$ python -q
>>> import numpy as np
>>> from numpy import linalg as LA
>>> np.set_printoptions(precision=1, suppress=True, linewidth=200)
>>> F = np.load("x.npy")
>>> F
array([[40,  2,  1],
       [ 2, 30,  2],
       [ 2,  1,  8]])
>>> other = F[0, 0] * F[1:] - np.outer(F[1:, 0], F[0])
>>> other
array([[   0, 1196,   78],
       [   0,   36,  318]])
>>> np.round(F[:, 0] / F[0, 0], 1) + 0
array([1., 0., 0.])
>>> LA.matrix_rank(other), LA.matrix_rank(F)
(np.int64(2), np.int64(3))
>>> feats = np.loadtxt("a.csv", delimiter=",")
>>> feats
array([[-0.8,  0.6,  0.1],
       [-0.3, -0.2, -0.9],
       [-0.6, -0.8,  0.3]])
>>> u, v = feats[1], feats[2]
>>> round(u @ u, 1)
np.float64(1.0)
>>> pr = (u @ v) / (u @ u) * u
>>> pr.round(1) + 0
array([0., 0., 0.])
>>> np.outer(u, v)
array([[ 0.2,  0.2, -0.1],
       [ 0.1,  0.1, -0.1],
       [ 0.5,  0.7, -0.3]])
>>> round(LA.norm(u + v) ** 2 + LA.norm(u - v) ** 2, 1)
np.float64(4.0)
>>> np.round(feats @ feats.T, 1) + 0
array([[1., 0., 0.],
       [0., 1., 0.],
       [0., 0., 1.]])
>>> LA.pinv(feats)
array([[-0.8, -0.3, -0.6],
       [ 0.6, -0.2, -0.8],
       [ 0.1, -0.9,  0.3]])
>>> np.sort(np.abs(LA.eigvals(feats)))
array([1., 1., 1.])
>>> round(LA.det(feats), 1)
np.float64(1.0)
>>> round(float(np.abs(LA.eigvals(feats)).max()), 1)
1.0
>>> LA.matrix_power(feats, 4)
array([[-0.7, -0.3, -0.6],
       [ 0.6, -0.2, -0.7],
       [ 0.1, -0.9,  0.3]])
>>> np.allclose(feats @ feats.T, feats.T @ feats)
True
>>> np.allclose(feats, feats.T)
False
>>> other = np.array([[-2, -1], [1, 0]])
>>> Z = np.array([[-1]])
>>> data = np.block([[other, np.zeros((2, 1))], [np.zeros((1, 2)), Z]])
>>> data
array([[-2., -1.,  0.],
       [ 1.,  0.,  0.],
       [ 0.,  0., -1.]])
>>> vals, evecs = LA.eig(data)
>>> np.sort(LA.eigvals(LA.inv(data)))
array([-1., -1., -1.])
>>> np.round(data @ evecs[:, 0] - vals[0] * evecs[:, 0], 1) + 0
array([0., 0., 0.])
